In [1]: import numpy as np

In [2]: import numpy.linalg as la

In [3]: np.set_printoptions(precision=4, suppress=True, linewidth=160)

In [4]: M = np.load("x.npy")

In [5]: print(M)
[[5 0 1]
 [0 0 0]
 [1 0 2]]

In [6]: print(np.sort(la.eigvals(M).real))
[0.     1.6972 5.3028]

In [7]: print((la.matrix_power((M != 0) + (M.T != 0) + np.eye(3), 3) > 0).astype(int))
[[1 0 1]
 [0 1 0]
 [1 0 1]]

In [8]: print(np.round(la.det(M), 4))
0.0

In [9]: Uu, sigma, vt = la.svd(M)

In [10]: vecs = vt[:(sigma > 1e-8).sum()]

In [11]: rng = np.random.default_rng(81088)

In [12]: x0 = M[2] + -2 * M[1] + rng.integers(2) * np.eye(3)[0]

In [13]: print(x0)
[1. 0. 2.]

In [14]: print(np.round(vecs.T @ vecs, 4) + 0)
[[1. 0. 0.]
 [0. 0. 0.]
 [0. 0. 1.]]

In [15]: print(np.diag(vecs.T @ vecs))
[1. 0. 1.]

In [16]: print(la.matrix_rank(M, rtol=0.1))
2

In [17]: print(round(la.norm(M, 2) / la.norm(M), 4))
0.9524

In [18]: ev, vecs = la.eigh(M)

In [19]: print(np.abs(vecs[:, -1]))
[0.9571 0.     0.2898]

In [20]: print(np.abs(vecs[:, -1]).round(6).argmax())
0

In [21]: print(np.unique(ev.round(6) + 0, return_counts=True)[1])
[1 1 1]

In [22]: print((ev > 1e-8).sum(), (ev < -1e-8).sum())
2 0

In [23]: print(ev)
[0.     1.6972 5.3028]

In [24]: print(la.eigvalsh(M + -2 * np.eye(3)))
[-2.     -0.3028  3.3028]

In [25]: print(vecs @ np.diag(ev) @ vecs.T)
[[5. 0. 1.]
 [0. 0. 0.]
 [1. 0. 2.]]
